% ipython --no-banner

In [1]: import numpy as np

In [2]: from numpy import linalg as LA

In [3]: np.set_printoptions(precision=3, suppress=True, linewidth=100, legacy="1.25")

In [4]: arr = np.array([[1, -1, -1, 1, 1, -1, -1, 1],
   ...:     [1, -1, 1, -1, -1, 1, -1, 1],
   ...:     [1, 1, 1, 1, -1, -1, -1, -1]])

In [5]: rng = np.random.default_rng(678)

In [6]: M2 = arr + rng.integers(-2, 3, (3, 1)) @ rng.integers(-2, 3, (1, 8))

In [7]: print(M2)
[[ 2  1 -3  3  2 -2  1  2]
 [ 1 -1  1 -1 -1  1 -1  1]
 [-1 -3  5 -3 -3  1 -5 -3]]

In [8]: print(np.round(LA.svd(M2 - arr, compute_uv=False), 3) + 0)
[10.  0.  0.]

In [9]: print(LA.matrix_rank(M2 - arr, tol=1e-8))
1

In [10]: print(np.abs(M2 - arr).sum(axis=1))
[12  0 24]

In [11]: M2 = arr / np.sqrt((arr ** 2).mean(axis=1, keepdims=True))

In [12]: print(M2[1])
[ 1. -1.  1. -1. -1.  1. -1.  1.]

In [13]: print(LA.norm(M2, axis=1))
[2.828 2.828 2.828]

In [14]: print(LA.matrix_rank(arr - arr.mean(axis=1, keepdims=True)))
3

In [15]: feats = np.load("x.npy")

In [16]: print(feats)
[[4. 3. 3. 0.]
 [3. 4. 3. 0.]
 [3. 3. 4. 0.]
 [0. 0. 0. 4.]]

In [17]: low = LA.cholesky(feats)

In [18]: print(np.diag(low) ** 2)
[4.    1.75  1.429 4.   ]

In [19]: print(low)
[[2.    0.    0.    0.   ]
 [1.5   1.323 0.    0.   ]
 [1.5   0.567 1.195 0.   ]
 [0.    0.    0.    2.   ]]

In [20]: print(low @ low.T)
[[4. 3. 3. 0.]
 [3. 4. 3. 0.]
 [3. 3. 4. 0.]
 [0. 0. 0. 4.]]

In [21]: M2 = arr / LA.norm(arr, axis=1, keepdims=True)

In [22]: C2 = M2 @ M2.T

In [23]: print((C2 - 2 * np.eye(3)).round(6).argmax(axis=1))
[1 0 0]

In [24]: print(np.argwhere(np.triu(np.abs(C2) > 0.95, 1)))
[]

In [25]: print(np.degrees(np.arccos(np.clip(C2[2, 0], -1, 1))))
90.0

In [26]: P = np.triu(np.array([[-1, 1, 1, -1], [-1, 1, -2, 2], [0, 1, 1, 2], [-1, -2, -2, 1]]), 1) + np.eye(4)

In [27]: M2 = P @ feats @ LA.inv(P)

In [28]: print(LA.matrix_rank(M2))
4

In [29]: print(np.trace(M2), np.trace(feats))
16.0 16.0

In [30]: print(P @ feats - feats @ P)
[[  6.   3.   9. -12.]
 [ -6.  -9.  -3.  -3.]
 [  0.  -3.   3.  -3.]
 [  0.   0.   0.   0.]]

In [31]: print(round(LA.det(M2), 3))
40.0

In [32]: print(M2)
[[10.  0.  0.  6.]
 [-3.  1.  0.  3.]
 [ 3.  0.  1.  9.]
 [ 0.  0.  0.  4.]]

In [33]: blk = np.stack([feats, -3 * feats, feats[::-1]])

In [34]: print(LA.norm(blk, axis=(1, 2)))
[10.863 32.588 10.863]

In [35]: print((blk @ feats.T).shape)
(3, 4, 4)

In [36]: print(LA.matrix_rank(blk.reshape(3, -1)))
2

In [37]: print(LA.matrix_rank(blk))
[4 4 4]

In [38]: print(LA.det(blk))
[  40. 3240.   40.]

In [39]: print(blk.sum(axis=0))
[[-8. -6. -6.  4.]
 [-3. -5. -2.  0.]
 [-3. -2. -5.  0.]
 [ 4.  3.  3. -8.]]

In [40]: M2 = np.array([[3, -3], [1, 2]])

In [41]: basis = np.array([[-2, 3], [3, 0]])

In [42]: K = np.block([[M2, np.zeros((2, 2))], [np.zeros((2, 2)), basis]])

In [43]: print(K)
[[ 3. -3.  0.  0.]
 [ 1.  2.  0.  0.]
 [ 0.  0. -2.  3.]
 [ 0.  0.  3.  0.]]

In [44]: print(round(float(LA.det(K)), 3))
-81.0

In [45]: print(np.flatnonzero(LA.matrix_power((K != 0) + (K.T != 0) + np.eye(4), 4)[0]))
[0 1]

In [46]: print(np.sort(LA.eigvals(K).real))
[-4.162  2.162  2.5    2.5  ]

In [47]: print((K != 0).astype(int))
[[1 1 0 0]
 [1 1 0 0]
 [0 0 1 1]
 [0 0 1 0]]

In [48]: C2 = K.T @ K

In [49]: print(LA.eigvalsh(C2)[::-1])
[18.659 17.325  4.675  4.341]

In [50]: print((K @ K.T).shape)
(4, 4)

In [51]: print(C2)
[[10. -7.  0.  0.]
 [-7. 13.  0.  0.]
 [ 0.  0. 13. -6.]
 [ 0.  0. -6.  9.]]

In [52]: print(LA.svd(K, compute_uv=False) ** 2)
[18.659 17.325  4.675  4.341]

In [53]: print(np.trace(C2), (K ** 2).sum())
45.0 45.0

In [54]: print(LA.matrix_rank(C2))
4

In [55]: th = np.radians(6)

In [56]: Rm = np.eye(4)

In [57]: Rm[2, 2] = Rm[3, 3] = np.cos(th)

In [58]: Rm[2, 3], Rm[3, 2] = -np.sin(th), np.sin(th)

In [59]: print(Rm)
[[ 1.     0.     0.     0.   ]
 [ 0.     1.     0.     0.   ]
 [ 0.     0.     0.995 -0.105]
 [ 0.     0.     0.105  0.995]]

In [60]: M2 = K @ Rm.T

In [61]: print(np.allclose(LA.norm(K, axis=1), LA.norm(M2, axis=1)))
True

In [62]: print(M2)
[[ 3.    -3.     0.     0.   ]
 [ 1.     2.     0.     0.   ]
 [ 0.     0.    -2.303  2.775]
 [ 0.     0.     2.984  0.314]]

In [63]: P = np.triu(np.array([[-5, -2, 5, 3], [-1, -2, -2, 5], [-4, -2, -5, 5], [-1, -1, 5, 5]]), 1) + np.eye(4)

In [64]: M2 = P @ K @ LA.inv(P)

In [65]: print(np.poly(M2))
[  1.  -3. -10.  63. -81.]

In [66]: print(round(float(LA.det(M2)), 3))
-81.0

In [67]: print(LA.matrix_rank(M2))
4

In [68]: print(np.trace(M2), np.trace(K))
3.0 3.0

In [69]: r0 = np.array([-5, -8, -2, 9])

In [70]: M2 = K + np.outer(r0, np.eye(4)[3])

In [71]: print(M2)
[[ 3. -3.  0. -5.]
 [ 1.  2.  0. -8.]
 [ 0.  0. -2.  1.]
 [ 0.  0.  3.  9.]]

In [72]: print(LA.matrix_rank(M2 - K))
1

In [73]: X = np.loadtxt("data.csv", delimiter=",")

In [74]: print(X)
[[ 0.996 -0.04   0.031 -0.042]
 [-0.04   0.638  0.286 -0.385]
 [ 0.031  0.286  0.775  0.303]
 [-0.042 -0.385  0.303  0.592]]

In [75]: Uu, s, vt = LA.svd(X)

In [76]: V = vt[:(s > 1e-8).sum()]

In [77]: x0 = X[1] + 2 * X[2] + rng.integers(2) * np.eye(4)[3]

In [78]: print(x0)
[0.023 1.209 1.835 1.222]

In [79]: print(np.allclose(V.T @ V @ x0, x0))
False

In [80]: print(V.T @ V)
[[ 0.996 -0.04   0.031 -0.042]
 [-0.04   0.638  0.286 -0.385]
 [ 0.031  0.286  0.775  0.303]
 [-0.042 -0.385  0.303  0.592]]

In [81]: print(round(float(LA.norm(x0 - V.T @ V @ x0)), 3))
0.639

In [82]: print(np.diag(V.T @ V))
[0.996 0.638 0.775 0.592]

In [83]: idx = rng.permutation(4)

In [84]: print(idx)
[3 0 2 1]

In [85]: M2 = X[idx][:, idx]

In [86]: print(np.allclose(M2, X))
False

In [87]: print(np.trace(M2))
3.0

In [88]: print(np.round(np.sort(np.abs(LA.eigvals(M2))), 3) + 0)
[0. 1. 1. 1.]

In [89]: print(np.diag(M2))
[0.592 0.996 0.775 0.638]

In [90]: print(np.abs(np.diag(LA.qr(X)[1])) > 1e-9)
[ True  True  True False]

In [91]: print(np.unique(X.round(6), axis=0).shape)
(4, 4)

In [92]: print(X @ LA.pinv(X) @ X)
[[ 0.996 -0.04   0.031 -0.042]
 [-0.04   0.638  0.286 -0.385]
 [ 0.031  0.286  0.775  0.303]
 [-0.042 -0.385  0.303  0.592]]

In [93]: W0 = np.diag(np.array([4, 4, 5, 1, -4])) + 4 * np.eye(5, k=1) + 4 * np.eye(5, k=-1)

In [94]: print(W0)
[[ 4.  4.  0.  0.  0.]
 [ 4.  4.  4.  0.  0.]
 [ 0.  4.  5.  4.  0.]
 [ 0.  0.  4.  1.  4.]
 [ 0.  0.  0.  4. -4.]]

In [95]: w, V = LA.eigh(W0)

In [96]: x0 = np.array([-2, 1, 3, 2, 0])

In [97]: print((np.sign(V[:, -1].round(6)) == np.sign(V[0, -1].round(6))).astype(int))
[1 1 1 1 1]

In [98]: print(LA.eigvalsh(W0[1:, 1:]))
[-6.64  -0.756  3.566  9.83 ]

In [99]: print(x0 @ W0 @ x0)
125.0

In [100]: print(round(float(LA.det(W0.T)), 3))
1280.0

In [101]: print(round(float(LA.det(2 * W0)), 3), round(float(LA.det(W0)), 3))
40960.0 1280.0

In [102]: print(np.poly(W0))
[    1.   -10.   -51.   460.   224. -1280.]

In [103]: print(np.kron(np.eye(2, dtype=int), W0))
[[ 4.  4.  0.  0.  0.  0.  0.  0.  0.  0.]
 [ 4.  4.  4.  0.  0.  0.  0.  0.  0.  0.]
 [ 0.  4.  5.  4.  0.  0.  0.  0.  0.  0.]
 [ 0.  0.  4.  1.  4.  0.  0.  0.  0.  0.]
 [ 0.  0.  0.  4. -4.  0.  0.  0.  0. -0.]
 [ 0.  0.  0.  0.  0.  4.  4.  0.  0.  0.]
 [ 0.  0.  0.  0.  0.  4.  4.  4.  0.  0.]
 [ 0.  0.  0.  0.  0.  0.  4.  5.  4.  0.]
 [ 0.  0.  0.  0.  0.  0.  0.  4.  1.  4.]
 [ 0.  0.  0.  0. -0.  0.  0.  0.  4. -4.]]

In [104]: print(np.round(LA.det(W0[::-1]), 3))
1280.0
